% ipython --no-banner

In [1]: import numpy as np

In [2]: np.set_printoptions(suppress=True, linewidth=140)

In [3]: def rnd(a):
   ...:     return np.round(a, 2) + 0
   ...: 

In [4]: X = np.loadtxt("data.csv", delimiter=",")

In [5]: X
Out[5]: 
array([[ -9.,  -6.,   3.,   4.,   5.,   0.],
       [  6.,  -8.,   4.,  -2.,   9.,  -2.],
       [ -9., -16.,   8.,  -2.,  -7.,   5.],
       [  8., -18.,   9.,   4.,  -6.,   3.],
       [ -4., -10.,   5.,   4.,  -9.,   6.],
       [  8.,   8.,  -4.,   0.,  -3.,   7.],
       [  4.,  16.,  -8.,  -5.,  -6.,  -7.],
       [ -6.,  -8.,   4.,   6.,   2.,  -9.],
       [ -6.,  14.,  -7.,   5.,   5.,   6.]])

In [6]: rnd(np.trace(np.linalg.pinv(X) @ X))
Out[6]: np.float64(5.0)

In [7]: rnd(X @ np.linalg.pinv(X) @ X)
Out[7]: 
array([[ -9.,  -6.,   3.,   4.,   5.,   0.],
       [  6.,  -8.,   4.,  -2.,   9.,  -2.],
       [ -9., -16.,   8.,  -2.,  -7.,   5.],
       [  8., -18.,   9.,   4.,  -6.,   3.],
       [ -4., -10.,   5.,   4.,  -9.,   6.],
       [  8.,   8.,  -4.,   0.,  -3.,   7.],
       [  4.,  16.,  -8.,  -5.,  -6.,  -7.],
       [ -6.,  -8.,   4.,   6.,   2.,  -9.],
       [ -6.,  14.,  -7.,   5.,   5.,   6.]])

In [8]: U, sigma, Vh = np.linalg.svd(X)

In [9]: V = Vh[:(sigma > 1e-8).sum()]

In [10]: rng = np.random.default_rng(641)

In [11]: x = X[3] + 5 * X[4] + rng.integers(2) * np.eye(6)[0]

In [12]: x
Out[12]: array([-11., -68.,  34.,  24., -51.,  33.])

In [13]: np.linalg.matrix_rank(np.vstack([X, x]))
Out[13]: np.int64(5)

In [14]: rnd(V.T @ V)
Out[14]: 
array([[ 1. ,  0. ,  0. ,  0. ,  0. ,  0. ],
       [ 0. ,  0.8, -0.4,  0. ,  0. ,  0. ],
       [ 0. , -0.4,  0.2,  0. ,  0. ,  0. ],
       [ 0. ,  0. ,  0. ,  1. ,  0. ,  0. ],
       [ 0. ,  0. ,  0. ,  0. ,  1. ,  0. ],
       [ 0. ,  0. ,  0. ,  0. ,  0. ,  1. ]])

In [15]: np.allclose(V.T @ V @ x, x)
Out[15]: True
